$ python -q
>>> import numpy as np
>>> from numpy import linalg as LA
>>> np.set_printoptions(precision=1, suppress=True, linewidth=200, floatmode="fixed")
>>> arr = np.tril(np.array([[5, 0, 2, 2, 1, 2, 1, 5],
...     [1, 2, 4, 2, 1, 5, 5, 0],
...     [4, 5, 1, 0, 3, 3, 3, 1],
...     [3, 1, 0, 4, 1, 5, 5, 0],
...     [5, 5, 5, 1, 2, 0, 2, 0],
...     [3, 5, 5, 0, 3, 5, 2, 1],
...     [0, 3, 3, 2, 0, 1, 4, 1],
...     [5, 1, 1, 3, 4, 2, 0, 2]]), -1) + np.eye(8, dtype=int)
>>> arr
array([[1, 0, 0, 0, 0, 0, 0, 0],
       [1, 1, 0, 0, 0, 0, 0, 0],
       [4, 5, 1, 0, 0, 0, 0, 0],
       [3, 1, 0, 1, 0, 0, 0, 0],
       [5, 5, 5, 1, 1, 0, 0, 0],
       [3, 5, 5, 0, 3, 1, 0, 0],
       [0, 3, 3, 2, 0, 1, 1, 0],
       [5, 1, 1, 3, 4, 2, 0, 1]])
>>> # triangular, det is the product of the diagonal
>>> rng = np.random.default_rng(551526)
>>> M2 = arr + rng.integers(-2, 3, (8, 7)) @ rng.integers(-2, 3, (7, 8))
>>> M2
array([[ 1, -4,  2,  1, -1,  1, -2,  0],
       [12, -3, -3, -5, -6,  4, 13,  5],
       [ 0, -7, -2,  6, -6,  4, -7,  1],
       [ 7, -5, -9, -5, -1, -4,  2,  0],
       [ 2,  3,  0,  1,  8, -2, -4, -6],
       [ 2, 11,  4, -5,  2, -3,  2,  5],
       [ 6,  5,  4,  8, -6,  5,  6, -2],
       [ 3,  5, -9,  3,  2,  4,  2, -1]])
>>> print(np.round(LA.svd(M2 - arr, compute_uv=False), 1) + 0)
[24.2 19.2 16.8 12.0  9.4  4.3  1.0  0.0]
>>> print(np.round(np.abs(LA.eigvals(M2)).max(), 1))
15.1
>>> M2 @ M2
array([[ -52,  -13,   -3,    6,   16,  -22,  -72,   -3],
       [  30,  123,  107,  127,  -79,   93,   68,    7],
       [ -85,    1,  -50,  -86,   52,  -91,  -73,   32],
       [ -86,   38,   84,   38,   54,   -5,  -18,  -52],
       [  15,  -70,   16,  -50,   51,  -44,  -35,  -29],
       [ 124,  -36,  -41,   44,  -79,  117,  109,   23],
       [ 150,  -50,  -21,  -24, -146,   29,  107,   80],
       [ 105,   76,   15,  -96,   28,  -35,  138,   21]])
>>> (M2 - M2.T) / 2
array([[ 0.0, -8.0,  1.0, -3.0, -1.5, -0.5, -4.0, -1.5],
       [ 8.0,  0.0,  2.0,  0.0, -4.5, -3.5,  4.0,  0.0],
       [-1.0, -2.0,  0.0,  7.5, -3.0,  0.0, -5.5,  5.0],
       [ 3.0,  0.0, -7.5,  0.0, -1.0,  0.5, -3.0, -1.5],
       [ 1.5,  4.5,  3.0,  1.0,  0.0, -2.0,  1.0, -4.0],
       [ 0.5,  3.5,  0.0, -0.5,  2.0,  0.0, -1.5,  0.5],
       [ 4.0, -4.0,  5.5,  3.0, -1.0,  1.5,  0.0, -2.0],
       [ 1.5,  0.0, -5.0,  1.5,  4.0, -0.5,  2.0,  0.0]])
>>> print(np.sort(np.abs(LA.eigvals(M2))))
[ 1.1  4.6  8.2  8.2  9.9  9.9 10.8 15.1]
>>> print(np.trace(M2))
1
>>> (M2 + M2.T) / 2
array([[ 1.0,  4.0,  1.0,  4.0,  0.5,  1.5,  2.0,  1.5],
       [ 4.0, -3.0, -5.0, -5.0, -1.5,  7.5,  9.0,  5.0],
       [ 1.0, -5.0, -2.0, -1.5, -3.0,  4.0, -1.5, -4.0],
       [ 4.0, -5.0, -1.5, -5.0,  0.0, -4.5,  5.0,  1.5],
       [ 0.5, -1.5, -3.0,  0.0,  8.0,  0.0, -5.0, -2.0],
       [ 1.5,  7.5,  4.0, -4.5,  0.0, -3.0,  3.5,  4.5],
       [ 2.0,  9.0, -1.5,  5.0, -5.0,  3.5,  6.0,  0.0],
       [ 1.5,  5.0, -4.0,  1.5, -2.0,  4.5,  0.0, -1.0]])
>>> (arr + arr.T) / 2
array([[1.0, 0.5, 2.0, 1.5, 2.5, 1.5, 0.0, 2.5],
       [0.5, 1.0, 2.5, 0.5, 2.5, 2.5, 1.5, 0.5],
       [2.0, 2.5, 1.0, 0.0, 2.5, 2.5, 1.5, 0.5],
       [1.5, 0.5, 0.0, 1.0, 0.5, 0.0, 1.0, 1.5],
       [2.5, 2.5, 2.5, 0.5, 1.0, 1.5, 0.0, 2.0],
       [1.5, 2.5, 2.5, 0.0, 1.5, 1.0, 0.5, 1.0],
       [0.0, 1.5, 1.5, 1.0, 0.0, 0.5, 1.0, 0.0],
       [2.5, 0.5, 0.5, 1.5, 2.0, 1.0, 0.0, 1.0]])
>>> np.allclose(arr @ arr.T, arr.T @ arr)
False
>>> round(np.abs(LA.eigvals(arr)).max(), 1)
np.float64(1.0)
>>> t = np.radians(52)
>>> r_ = np.eye(8)
>>> r_[2, 2] = r_[3, 3] = np.cos(t)
>>> r_[2, 3], r_[3, 2] = -np.sin(t), np.sin(t)
>>> r_
array([[ 1.0,  0.0,  0.0,  0.0,  0.0,  0.0,  0.0,  0.0],
       [ 0.0,  1.0,  0.0,  0.0,  0.0,  0.0,  0.0,  0.0],
       [ 0.0,  0.0,  0.6, -0.8,  0.0,  0.0,  0.0,  0.0],
       [ 0.0,  0.0,  0.8,  0.6,  0.0,  0.0,  0.0,  0.0],
       [ 0.0,  0.0,  0.0,  0.0,  1.0,  0.0,  0.0,  0.0],
       [ 0.0,  0.0,  0.0,  0.0,  0.0,  1.0,  0.0,  0.0],
       [ 0.0,  0.0,  0.0,  0.0,  0.0,  0.0,  1.0,  0.0],
       [ 0.0,  0.0,  0.0,  0.0,  0.0,  0.0,  0.0,  1.0]])
>>> M2 = arr @ r_.T
>>> np.allclose(arr @ arr.T, M2 @ M2.T)
True
>>> np.round(LA.det(r_), 1), round(float(np.trace(r_)), 1)
(np.float64(1.0), 7.2)
>>> F = np.load("case6.npy")
>>> F
array([[5.0, 4.0, 0.0, 0.0, 0.0],
       [4.0, 2.0, 4.0, 0.0, 0.0],
       [0.0, 4.0, 0.0, 4.0, 0.0],
       [0.0, 0.0, 4.0, 3.0, 4.0],
       [0.0, 0.0, 0.0, 4.0, 4.0]])
>>> w, V = LA.eig(F)
>>> w
array([-5.3, -0.6,  2.9,  9.3,  7.7])
>>> np.round(np.prod(w), 1)
np.float64(704.0)
>>> np.sort(LA.eigvals(LA.inv(F)))
array([-1.6, -0.2,  0.1,  0.1,  0.3])
>>> np.sort(LA.eigvals(F @ F))
array([ 0.4,  8.6, 27.6, 58.7, 86.6])
>>> w, V = LA.eigh(F)
>>> np.round(V.T @ V, 1) + 0
array([[1.0, 0.0, 0.0, 0.0, 0.0],
       [0.0, 1.0, 0.0, 0.0, 0.0],
       [0.0, 0.0, 1.0, 0.0, 0.0],
       [0.0, 0.0, 0.0, 1.0, 0.0],
       [0.0, 0.0, 0.0, 0.0, 1.0]])
>>> np.round(V.T @ F @ V, 1) + 0
array([[-5.3,  0.0,  0.0,  0.0,  0.0],
       [ 0.0, -0.6,  0.0,  0.0,  0.0],
       [ 0.0,  0.0,  2.9,  0.0,  0.0],
       [ 0.0,  0.0,  0.0,  7.7,  0.0],
       [ 0.0,  0.0,  0.0,  0.0,  9.3]])
>>> np.unique(w.round(6) + 0, return_counts=True)[1]
array([1, 1, 1, 1, 1])
>>> print(np.abs(V[:, -1]).round(6).argmax())
3
>>> np.round(V @ np.diag(w) @ V.T, 1) + 0
array([[5.0, 4.0, 0.0, 0.0, 0.0],
       [4.0, 2.0, 4.0, 0.0, 0.0],
       [0.0, 4.0, 0.0, 4.0, 0.0],
       [0.0, 0.0, 4.0, 3.0, 4.0],
       [0.0, 0.0, 0.0, 4.0, 4.0]])
>>> M2 = F[0, 0] * F[1:] - np.outer(F[1:, 0], F[0])
>>> M2
array([[ 0.0, -6.0, 20.0,  0.0,  0.0],
       [ 0.0, 20.0,  0.0, 20.0,  0.0],
       [ 0.0,  0.0, 20.0, 15.0, 20.0],
       [ 0.0,  0.0,  0.0, 20.0, 20.0]])
>>> LA.matrix_rank(M2), LA.matrix_rank(F)
(np.int64(4), np.int64(5))
>>> F[:, 0] / F[0, 0]
array([1.0, 0.8, 0.0, 0.0, 0.0])
>>> q, V = LA.qr(F[:, :3])[0], LA.qr(F[:, 3:])[0]
>>> s = LA.svd(q.T @ V, compute_uv=False)
>>> s
array([1.0, 0.6])
>>> (s > 0.9).sum()
np.int64(1)
>>> np.degrees(np.arccos(s.clip(0, 1)))
array([16.3, 55.8])
>>> np.trace(F)
np.float64(14.0)
>>> print(np.allclose(F @ F.T, F.T @ F))
True
>>> F.inv()
Traceback (most recent call last):
  File "<python-input-51>", line 1, in <module>
    F.inv()
    ^^^^^
AttributeError: 'numpy.ndarray' object has no attribute 'inv'
>>> np.allclose(F, F.T)
True
>>> (F + F.T) / 2
array([[5.0, 4.0, 0.0, 0.0, 0.0],
       [4.0, 2.0, 4.0, 0.0, 0.0],
       [0.0, 4.0, 0.0, 4.0, 0.0],
       [0.0, 0.0, 4.0, 3.0, 4.0],
       [0.0, 0.0, 0.0, 4.0, 4.0]])
>>> K = np.load("w.npy")
>>> K
array([[-0.8,  0.3,  0.9, -0.7,  0.3, -0.5, -1.0, -0.6,  0.0, -0.8,  0.9],
       [-1.1,  0.4, -0.2,  0.2,  2.2,  4.0, -0.3, -3.1, -1.3,  0.0,  0.8],
       [ 0.6, -1.3, -0.7, -1.1,  1.7, -3.5, -0.6, -0.8,  2.6, -0.6,  0.0],
       [-0.4, -0.5, -0.9,  1.9,  0.5,  2.0,  0.0,  0.4, -0.9,  0.3,  0.2],
       [ 1.0, -1.2, -0.6,  0.1, -1.4, -6.0,  1.3,  0.7,  1.0, -0.1, -0.3],
       [ 0.2,  0.9, -0.6, -1.3,  1.0, -2.5, -1.8, -0.7, -0.5,  0.2, -0.9],
       [-0.1, -0.4,  0.4,  0.9,  0.3, -5.0, -1.1,  0.7, -0.3,  1.7,  1.1]])
>>> t = np.radians(15)
>>> r_ = np.eye(11)
>>> r_[9, 9] = r_[4, 4] = np.cos(t)
>>> r_[9, 4], r_[4, 9] = -np.sin(t), np.sin(t)
>>> r_
array([[ 1.0,  0.0,  0.0,  0.0,  0.0,  0.0,  0.0,  0.0,  0.0,  0.0,  0.0],
       [ 0.0,  1.0,  0.0,  0.0,  0.0,  0.0,  0.0,  0.0,  0.0,  0.0,  0.0],
       [ 0.0,  0.0,  1.0,  0.0,  0.0,  0.0,  0.0,  0.0,  0.0,  0.0,  0.0],
       [ 0.0,  0.0,  0.0,  1.0,  0.0,  0.0,  0.0,  0.0,  0.0,  0.0,  0.0],
       [ 0.0,  0.0,  0.0,  0.0,  1.0,  0.0,  0.0,  0.0,  0.0,  0.3,  0.0],
       [ 0.0,  0.0,  0.0,  0.0,  0.0,  1.0,  0.0,  0.0,  0.0,  0.0,  0.0],
       [ 0.0,  0.0,  0.0,  0.0,  0.0,  0.0,  1.0,  0.0,  0.0,  0.0,  0.0],
       [ 0.0,  0.0,  0.0,  0.0,  0.0,  0.0,  0.0,  1.0,  0.0,  0.0,  0.0],
       [ 0.0,  0.0,  0.0,  0.0,  0.0,  0.0,  0.0,  0.0,  1.0,  0.0,  0.0],
       [ 0.0,  0.0,  0.0,  0.0, -0.3,  0.0,  0.0,  0.0,  0.0,  1.0,  0.0],
       [ 0.0,  0.0,  0.0,  0.0,  0.0,  0.0,  0.0,  0.0,  0.0,  0.0,  1.0]])
>>> M2 = K @ r_.T
>>> M2
array([[-0.8,  0.3,  0.9, -0.7,  0.1, -0.5, -1.0, -0.6,  0.0, -0.9,  0.9],
       [-1.1,  0.4, -0.2,  0.2,  2.1,  4.0, -0.3, -3.1, -1.3, -0.6,  0.8],
       [ 0.6, -1.3, -0.7, -1.1,  1.5, -3.5, -0.6, -0.8,  2.6, -1.0,  0.0],
       [-0.4, -0.5, -0.9,  1.9,  0.6,  2.0,  0.0,  0.4, -0.9,  0.2,  0.2],
       [ 1.0, -1.2, -0.6,  0.1, -1.4, -6.0,  1.3,  0.7,  1.0,  0.3, -0.3],
       [ 0.2,  0.9, -0.6, -1.3,  1.0, -2.5, -1.8, -0.7, -0.5, -0.1, -0.9],
       [-0.1, -0.4,  0.4,  0.9,  0.7, -5.0, -1.1,  0.7, -0.3,  1.6,  1.1]])
>>> LA.svd(K, compute_uv=False), LA.svd(M2, compute_uv=False)
(array([10.6,  4.9,  3.7,  2.9,  2.2,  1.9,  1.0]), array([10.6,  4.9,  3.7,  2.9,  2.2,  1.9,  1.0]))
